In [1]: import numpy as np

In [2]: from numpy import linalg as LA

In [3]: np.set_printoptions(precision=4, suppress=True, linewidth=100)

In [4]: X = np.loadtxt("block8.csv", delimiter=",")

In [5]: X
Out[5]: 
array([[3., 1., 1., 1., 1., 1., 1., 1., 1., 1.],
       [1., 3., 1., 1., 1., 1., 1., 1., 1., 1.],
       [1., 1., 3., 1., 1., 1., 1., 1., 1., 1.],
       [1., 1., 1., 3., 1., 1., 1., 1., 1., 1.],
       [1., 1., 1., 1., 3., 1., 1., 1., 1., 1.],
       [1., 1., 1., 1., 1., 3., 1., 1., 1., 1.],
       [1., 1., 1., 1., 1., 1., 3., 1., 1., 1.],
       [1., 1., 1., 1., 1., 1., 1., 3., 1., 1.],
       [1., 1., 1., 1., 1., 1., 1., 1., 3., 1.],
       [1., 1., 1., 1., 1., 1., 1., 1., 1., 3.]])

In [6]: # equal to its transpose

In [7]: left, sigma, Vt = LA.svd(X, full_matrices=False)

In [8]: (sigma > 1e-8).sum()
Out[8]: np.int64(10)

In [9]: round(np.sqrt((sigma ** 2).sum()), 4), np.round(LA.norm(X), 4)
Out[9]: (np.float64(13.4164), np.float64(13.4164))

In [10]: np.round(left.T @ left, 4) + 0
Out[10]: 
array([[1., 0., 0., 0., 0., 0., 0., 0., 0., 0.],
       [0., 1., 0., 0., 0., 0., 0., 0., 0., 0.],
       [0., 0., 1., 0., 0., 0., 0., 0., 0., 0.],
       [0., 0., 0., 1., 0., 0., 0., 0., 0., 0.],
       [0., 0., 0., 0., 1., 0., 0., 0., 0., 0.],
       [0., 0., 0., 0., 0., 1., 0., 0., 0., 0.],
       [0., 0., 0., 0., 0., 0., 1., 0., 0., 0.],
       [0., 0., 0., 0., 0., 0., 0., 1., 0., 0.],
       [0., 0., 0., 0., 0., 0., 0., 0., 1., 0.],
       [0., 0., 0., 0., 0., 0., 0., 0., 0., 1.]])

In [11]: sigma
Out[11]: array([12.,  2.,  2.,  2.,  2.,  2.,  2.,  2.,  2.,  2.])

In [12]: np.abs(left[:, 0]).round(6).argmax()
Out[12]: np.int64(0)

In [13]: Lm = LA.cholesky(X)

In [14]: Lm @ Lm.T
Out[14]: 
array([[3., 1., 1., 1., 1., 1., 1., 1., 1., 1.],
       [1., 3., 1., 1., 1., 1., 1., 1., 1., 1.],
       [1., 1., 3., 1., 1., 1., 1., 1., 1., 1.],
       [1., 1., 1., 3., 1., 1., 1., 1., 1., 1.],
       [1., 1., 1., 1., 3., 1., 1., 1., 1., 1.],
       [1., 1., 1., 1., 1., 3., 1., 1., 1., 1.],
       [1., 1., 1., 1., 1., 1., 3., 1., 1., 1.],
       [1., 1., 1., 1., 1., 1., 1., 3., 1., 1.],
       [1., 1., 1., 1., 1., 1., 1., 1., 3., 1.],
       [1., 1., 1., 1., 1., 1., 1., 1., 1., 3.]])

In [15]: LA.eigvalsh(X).min() > 0
Out[15]: np.True_

In [16]: round(np.prod(np.diag(Lm)) ** 2, 4), round(LA.det(X), 4)
Out[16]: (np.float64(6144.0), np.float64(6144.0))

In [17]: np.diag(Lm) ** 2
Out[17]: array([3.    , 2.6667, 2.5   , 2.4   , 2.3333, 2.2857, 2.25  , 2.2222, 2.2   , 2.1818])

In [18]: ev, vecs = LA.eigh(X)

In [19]: vec = np.array([1, -9, 6, 8, 3, 0, -8, -2, 5, 8])

In [20]: np.abs(X).sum(axis=1).max(), np.abs(ev).max()
Out[20]: (np.float64(12.0), np.float64(12.0))

In [21]: vecs * np.abs(ev) @ vecs.T
Out[21]: 
array([[3., 1., 1., 1., 1., 1., 1., 1., 1., 1.],
       [1., 3., 1., 1., 1., 1., 1., 1., 1., 1.],
       [1., 1., 3., 1., 1., 1., 1., 1., 1., 1.],
       [1., 1., 1., 3., 1., 1., 1., 1., 1., 1.],
       [1., 1., 1., 1., 3., 1., 1., 1., 1., 1.],
       [1., 1., 1., 1., 1., 3., 1., 1., 1., 1.],
       [1., 1., 1., 1., 1., 1., 3., 1., 1., 1.],
       [1., 1., 1., 1., 1., 1., 1., 3., 1., 1.],
       [1., 1., 1., 1., 1., 1., 1., 1., 3., 1.],
       [1., 1., 1., 1., 1., 1., 1., 1., 1., 3.]])

In [22]: O, vecs = LA.qr(X[:, :3])[0], LA.qr(X[:, 3:])[0]

In [23]: sigma = LA.svd(O.T @ vecs, compute_uv=False)

In [24]: (sigma > 0.9).sum()
Out[24]: np.int64(1)

In [25]: round(float(LA.norm(O @ O.T - vecs @ vecs.T, 2)), 4)
Out[25]: 1.0

In [26]: sigma.round(4) + 0
Out[26]: array([0.9366, 0.    , 0.    ])

In [27]: vec = np.ones(10)

In [28]: for _ in range(5):
    ...:     vec = X @ vec
    ...:     vec /= LA.norm(vec)
    ...:     print(round(vec @ X @ vec, 4))
    ...: 
12.0
12.0
12.0
12.0
12.0

In [29]: round(LA.eigvalsh(X)[-1], 4)
Out[29]: np.float64(12.0)
